>>> import numpy as np
>>> np.set_printoptions(precision=1, suppress=True, linewidth=100)
>>> E = np.load("test5.npy")
>>> print(E)
[[ 2.1  0.6 -1.2]
 [-0.4 -1.   0.4]
 [ 0.3 -1.6  1.2]
 [ 1.3  0.3 -0.4]
 [ 0.3 -0.7  0.2]
 [ 1.1  1.8  0.1]
 [-0.7 -1.6  1.1]
 [ 0.4  0.6 -1.4]
 [-0.3 -1.9 -1.1]
 [ 0.9  1.  -0.2]
 [-0.7 -1.5  0.5]
 [ 1.1  0.1 -0.1]
 [ 0.5  2.3 -0.7]
 [-0.1  0.6  0.3]
 [ 0.7 -1.4  0.4]
 [-4.2 -0.3 -4.2]
 [ 1.2  1.2 -0.8]
 [-0.4 -0.5  0. ]
 [-0.2  1.5 -0.8]
 [-0.1  0.7  0.9]
 [ 0.8  0.  -0.9]
 [ 0.4 -2.2 -0.9]
 [-0.5  0.3  0.2]
 [ 0.3  0.5  0.3]
 [-0.5 -0.5  0.4]
 [-2.4  0.4  0.2]
 [ 0.9  0.7 -0.8]]
>>> r0, v = E[2], E[13]
>>> print(np.round(r0 @ v, 1))
-0.6
>>> p = (r0 @ v) / (r0 @ r0) * r0
>>> print(p.round(1) + 0)
[ 0.   0.2 -0.2]
>>> print(np.linalg.matrix_rank(np.outer(r0, v)))
1
>>> print(round(float(np.linalg.norm(r0 + v) ** 2 + np.linalg.norm(r0 - v) ** 2), 1))
9.1
>>> print((v - p) @ r0)
0.0
>>> print(np.round(np.outer(r0, v), 1) + 0)
[[ 0.   0.2  0.1]
 [ 0.2 -1.  -0.5]
 [-0.1  0.7  0.4]]
>>> arr = np.array([[0.0, 1.0, 0.0], [1.0, 0.0, 0.0], [0.0, 0.0, 0.0]])
>>> print(arr)
[[0. 1. 0.]
 [1. 0. 0.]
 [0. 0. 0.]]
>>> A2 = np.array([[2, 3], [2, 2]])
>>> cent = np.kron(A2, arr)
>>> print(cent.shape)
(6, 6)
>>> print(cent)
[[0. 2. 0. 0. 3. 0.]
 [2. 0. 0. 3. 0. 0.]
 [0. 0. 0. 0. 0. 0.]
 [0. 2. 0. 0. 2. 0.]
 [2. 0. 0. 2. 0. 0.]
 [0. 0. 0. 0. 0. 0.]]
>>> print(round(np.linalg.norm(cent, 2), 1), np.round(np.linalg.norm(A2, 2) * np.linalg.norm(arr, 2), 1))
4.6 4.6
>>> A2 = np.array([[-1, 1, 0, -4], [-2, 5, 4, 3], [-5, 5, 1, 3], [1, 5, 0, -2]])
>>> m1 = np.triu(A2)
>>> print(m1)
[[-1  1  0 -4]
 [ 0  5  4  3]
 [ 0  0  1  3]
 [ 0  0  0 -2]]
>>> # triangular
>>> print(round(float(np.linalg.norm(m1[2] - m1[1])), 1))
5.8
>>> print(m1[2] @ m1[1])
13
>>> print(np.linalg.norm(m1, axis=1).argmax())
1
>>> print(round(float(np.linalg.norm(m1[2], 1)), 1), np.round(np.linalg.norm(m1[2], np.inf), 1))
4.0 3.0
>>> print(round(np.linalg.norm(m1, "nuc"), 1))
13.5
>>> ev, evecs = np.linalg.eig(m1)
>>> print(np.prod(ev))
10.0
>>> print(m1 @ evecs[:, 0] - ev[0] * evecs[:, 0])
[0. 0. 0. 0.]
>>> print(np.sort(np.linalg.eigvals(m1.T)))
[-2. -1.  1.  5.]
>>> A2 = m1[0, 0] * m1[1:] - np.outer(m1[1:, 0], m1[0])
>>> print(A2)
[[ 0 -5 -4 -3]
 [ 0  0 -1 -3]
 [ 0  0  0  2]]
>>> print(np.flatnonzero(~A2.round(6).any(axis=1)))
[]
>>> print(np.linalg.matrix_rank(A2), np.linalg.matrix_rank(m1))
3 4
>>> print(m1[:, 0] / m1[0, 0])
[ 1. -0. -0. -0.]
>>> def softmax(z):
...     e = np.exp(z - z.max(axis=-1, keepdims=True))
...     return e / e.sum(axis=-1, keepdims=True)
... 
>>> print(np.round(softmax(m1[3]), 1) + 0)
[0.3 0.3 0.3 0. ]
>>> print(np.round(softmax(m1[3] + -3), 1) + 0)
[0.3 0.3 0.3 0. ]
>>> print(softmax(m1).sum(axis=1))
[1. 1. 1. 1.]
>>> att = m1 @ m1.T / np.sqrt(4)
>>> print(np.round(softmax(att + np.triu(np.full(att.shape, -np.inf), 1)), 1) + 0)
[[1.  0.  0.  0. ]
 [0.  1.  0.  0. ]
 [0.  0.8 0.2 0. ]
 [0.9 0.  0.  0.1]]
>>> X = np.load("m.npy")
>>> print(X)
[[ 1 -1 -1  1  1 -1 -1  1]
 [ 1 -1  1 -1 -1  1 -1  1]
 [ 1  1 -1 -1  1  1 -1 -1]]
>>> A2 = X / np.sqrt((X ** 2).mean(axis=1, keepdims=True))
>>> print(np.linalg.norm(A2, axis=1))
[2.8 2.8 2.8]
>>> print(A2[2])
[ 1.  1. -1. -1.  1.  1. -1. -1.]
>>> x0 = np.array([0, 3, 1, 2, 2, 0, 1, 3])
>>> print(X * x0)
[[ 0 -3 -1  2  2  0 -1  3]
 [ 0 -3  1 -2 -2  0 -1  3]
 [ 0  3 -1 -2  2  0 -1 -3]]
>>> print(np.linalg.norm(X @ x0) <= np.linalg.norm(X, 2) * np.linalg.norm(x0) + 1e-9)
True
>>> print((X @ x0).argmax())
0
>>> print(np.sign((X @ x0).round(6)))
[ 1 -1 -1]
>>> print(X @ x0)
[ 2 -4 -2]
>>> print((X * x0).sum(axis=1))
[ 2 -4 -2]
>>> rng = np.random.default_rng(856651)
>>> A2 = X + rng.integers(-2, 3, (3, 2)) @ rng.integers(-2, 3, (2, 8))
>>> print(A2)
[[ 1 -1 -1  1  1 -1 -1  1]
 [-3 -5 -1  3 -1  5  3  1]
 [ 5  3 -2 -5 -1 -3 -4 -1]]
>>> print(A2 - X)
[[ 0  0  0  0  0  0  0  0]
 [-4 -4 -2  4  0  4  4  0]
 [ 4  2 -1 -4 -2 -4 -3  0]]
>>> print(np.round(np.linalg.svd(A2 - X, compute_uv=False), 1) + 0)
[11.9  2.9  0. ]
>>> feats = np.array([[4, 4, 2, 0], [4, 4, 2, 0], [2, 2, 1, 0], [0, 0, 0, 0]])
>>> # looks like rank 1
>>> print((feats != 0).astype(int))
[[1 1 1 0]
 [1 1 1 0]
 [1 1 1 0]
 [0 0 0 0]]
>>> print(np.flatnonzero(np.linalg.matrix_power((feats != 0) + (feats.T != 0) + np.eye(4), 4)[1]))
[0 1 2]
>>> print(np.round(np.sort(np.linalg.eigvals(feats).real), 1) + 0)
[0. 0. 0. 9.]
>>> print(np.abs(np.diag(np.linalg.qr(feats)[1])) > 1e-9)
[ True False False False]
>>> print(feats @ np.linalg.pinv(feats) @ feats)
[[4. 4. 2. 0.]
 [4. 4. 2. 0.]
 [2. 2. 1. 0.]
 [0. 0. 0. 0.]]
>>> print(round(np.trace(np.linalg.pinv(feats) @ feats), 1))
1.0
>>> print(np.unique(feats.round(6), axis=0).shape)
(3, 4)
>>> ev, evecs = np.linalg.eigh(feats)
>>> print(np.abs(evecs[:, -1]))
[0.7 0.7 0.3 0. ]
>>> print(ev.round(1) + 0)
[0. 0. 0. 9.]
>>> print(np.round(evecs.T @ feats @ evecs, 1) + 0)
[[0. 0. 0. 0.]
 [0. 0. 0. 0.]
 [0. 0. 0. 0.]
 [0. 0. 0. 9.]]
>>> print(np.round(np.linalg.svd(feats, compute_uv=False), 1) + 0)
[9. 0. 0. 0.]
>>> print((ev > 1e-8).sum(), (ev < -1e-8).sum())
1 0
>>> print(np.round(evecs.T @ evecs, 1) + 0)
[[1. 0. 0. 0.]
 [0. 1. 0. 0.]
 [0. 0. 1. 0.]
 [0. 0. 0. 1.]]
>>> print(np.unique(ev.round(6) + 0, return_counts=True)[1])
[3 1]
>>> A2 = np.array([[3, 0, 2, 0], [0, 3, 3, 1], [0, 3, 3, 0], [0, 0, 2, 0]])
>>> J = A2 + A2.T
>>> print(J)
[[6 0 2 0]
 [0 6 6 1]
 [2 6 6 2]
 [0 1 2 0]]
>>> # symmetric
>>> Q = J.astype(float).copy()
>>> for j in range(4):
...     Q[:, j] -= Q[:, :j] @ (Q[:, :j].T @ Q[:, j])
...     Q[:, j] /= np.linalg.norm(Q[:, j])
... 
>>> print(np.round(Q.T @ Q, 1) + 0)
[[1. 0. 0. 0.]
 [0. 1. 0. 0.]
 [0. 0. 1. 0.]
 [0. 0. 0. 1.]]
>>> print(Q)
[[ 0.9 -0.2  0.1 -0.2]
 [ 0.   0.7  0.2 -0.7]
 [ 0.3  0.6 -0.3  0.6]
 [ 0.   0.1  0.9  0.4]]
>>> print(round(float(np.einsum("ii->", Q)), 1))
1.7
>>> print(round(np.einsum("ij,ji->", Q, Q), 1))
3.0
>>> print(round(float(np.linalg.det(2 * Q)), 1), np.round(np.linalg.det(Q), 1))
-16.0 -1.0
>>> mat = np.load("x.npy")
>>> print(mat)
[[ 0  0  0]
 [ 0  0  0]
 [-5 18  3]
 [ 0  0  0]
 [-3  9  3]
 [ 0  0  0]
 [-3  9  3]
 [ 2 18 -8]
 [-3  9  3]
 [-3  9  3]
 [ 4  9 -8]
 [ 0  0  0]
 [ 0  0  0]
 [ 4  9 -8]
 [ 1 18 -5]]
>>> print(softmax(mat).sum(axis=1))
[1. 1. 1. 1. 1. 1. 1. 1. 1. 1. 1. 1. 1. 1. 1.]
>>> print(np.round(softmax(10 * mat[9]), 1) + 0)
[0. 1. 0.]
>>> att = mat @ mat.T / np.sqrt(3)
>>> print(softmax(att)[9] @ mat)
[-5. 18.  3.]
>>> x0 = np.array([-4, 4, 0])
>>> y = mat @ x0
>>> print(np.round(np.linalg.solve(mat.T @ mat, mat.T @ y), 1) + 0)
[-4.  4.  0.]
>>> print(np.round(np.linalg.lstsq(mat, y)[0], 1) + 0)
[-4.  4.  0.]
>>> print(np.round(np.linalg.pinv(mat) @ mat, 1) + 0)
[[1. 0. 0.]
 [0. 1. 0.]
 [0. 0. 1.]]
>>> try:
...     np.linalg.solve(mat, y)
... except np.linalg.LinAlgError as e:
...     print(repr(e))
... 
LinAlgError('Last 2 dimensions of the array must be square')
>>> y = y + 0.3 * rng.normal(size=15)
>>> print(y)
[-1.1  0.1 92.   0.1 47.5 -0.3 48.2 63.9 47.9 48.2 20.1  0.3 -0.2 20.1 68. ]
>>> b, *_ = np.linalg.lstsq(mat, y)
>>> print(np.round(mat.T @ (y - mat @ b), 1) + 0)
[0. 0. 0.]
>>> print(b.round())
[-4.  4.  0.]
>>> print([round(float(np.linalg.norm(np.linalg.solve(mat.T @ mat + lam * np.eye(3), mat.T @ y))), 2) for lam in (0, 1, 10, 100)])
[5.61, 4.99, 4.81, 4.33]
>>> print(round(np.linalg.norm(y - mat @ b), 1))
1.3
>>> A2 = mat + rng.integers(-2, 3, (15, 2)) @ rng.integers(-2, 3, (2, 3))
>>> print(A2)
[[ -2   2  -2]
 [  4  -4   3]
 [ -7  20   2]
 [ -2   2  -3]
 [ -5  11   0]
 [ -2   2  -3]
 [  1   5   6]
 [  0  20 -10]
 [  5   1   9]
 [ -1   7   6]
 [ 12   1  -2]
 [ -6   6  -4]
 [ -2   2  -1]
 [  6   7  -8]
 [  1  18  -7]]
>>> print(A2 - mat)
[[-2  2 -2]
 [ 4 -4  3]
 [-2  2 -1]
 [-2  2 -3]
 [-2  2 -3]
 [-2  2 -3]
 [ 4 -4  3]
 [-2  2 -2]
 [ 8 -8  6]
 [ 2 -2  3]
 [ 8 -8  6]
 [-6  6 -4]
 [-2  2 -1]
 [ 2 -2  0]
 [ 0  0 -2]]
>>> print(np.linalg.matrix_rank(A2 - mat, tol=1e-8))
2
>>> print(np.round(np.linalg.svd(A2 - mat, compute_uv=False), 1) + 0)
[24.6  3.5  0. ]
>>> W0 = np.arange(12).reshape(3, 4) + -1
>>> print(W0)
[[-1  0  1  2]
 [ 3  4  5  6]
 [ 7  8  9 10]]
>>> # rows and columns are dependent
>>> print(np.round(softmax(W0[2] + -1), 1) + 0)
[0.  0.1 0.2 0.6]
>>> print(np.round(softmax(10 * W0[2]), 1) + 0)
[0. 0. 0. 1.]
>>> att = W0 @ W0.T / np.sqrt(4)
>>> print(softmax(att)[2] @ W0)
[ 7.  8.  9. 10.]
>>> print(np.round(softmax(att), 1) + 0)
[[0. 0. 1.]
 [0. 0. 1.]
 [0. 0. 1.]]
>>> U, sigma, Vt = np.linalg.svd(W0)
>>> print(np.argmax(sigma[:-1] / (sigma[1:] + 1e-6)) + 1)
2
>>> print(sigma.round(1) + 0)
[19.5  2.2  0. ]
>>> A2 = U[:, :2] @ np.diag(sigma[:2]) @ Vt[:2]
>>> print(round(float(np.linalg.norm(W0 - A2, 2)), 1), round(sigma[2], 1))
0.0 0.0
>>> print(np.linalg.matrix_rank(A2))
2
>>> w1 = np.array([[1, -1], [2, -2], [-3, -3]])
>>> b = np.array([1, 0])
>>> hid = np.maximum(E @ w1 + b, 0)
>>> print((hid > 0).astype(int))
[[1 1]
 [0 1]
 [0 0]
 [1 0]
 [0 1]
 [1 0]
 [0 1]
 [1 1]
 [1 1]
 [1 0]
 [0 1]
 [1 0]
 [1 0]
 [1 0]
 [0 1]
 [1 1]
 [1 0]
 [0 1]
 [1 0]
 [0 0]
 [1 1]
 [0 1]
 [1 0]
 [1 0]
 [0 1]
 [0 1]
 [1 1]]
>>> print((hid > 0).mean(axis=0))
[0.6 0.6]
>>> cent = np.array([[2, -1, 2], [-1, -2, 1]])
>>> print(w1 @ cent)
[[ 3  1  1]
 [ 6  2  2]
 [-3  9 -9]]
>>> rk = np.linalg.matrix_rank(W0)
>>> print(rk)
2
>>> N = np.linalg.svd(W0)[2][rk:].T
>>> print(np.linalg.matrix_rank(W0.T @ W0), np.linalg.matrix_rank(W0 @ W0.T))
2 2
>>> print([int(np.linalg.matrix_rank(np.delete(W0, i, axis=0))) for i in range(3)])
[2, 2, 2]
>>> print(np.allclose(W0 @ N, 0))
True
>>> print([int(np.linalg.matrix_rank(W0[:i])) for i in range(1, len(W0) + 1)])
[1, 2, 2]
>>> print(np.round(W0 @ N, 1) + 0)
[[0. 0.]
 [0. 0.]
 [0. 0.]]
>>> print(np.abs(np.diag(np.linalg.qr(W0)[1])) > 1e-9)
[ True  True False]
>>> print(np.linalg.lstsq(W0[:-1].T, W0[-1])[2])
2
>>> print(np.round(W0 @ np.linalg.pinv(W0) @ W0, 1) + 0)
[[-1.  0.  1.  2.]
 [ 3.  4.  5.  6.]
 [ 7.  8.  9. 10.]]
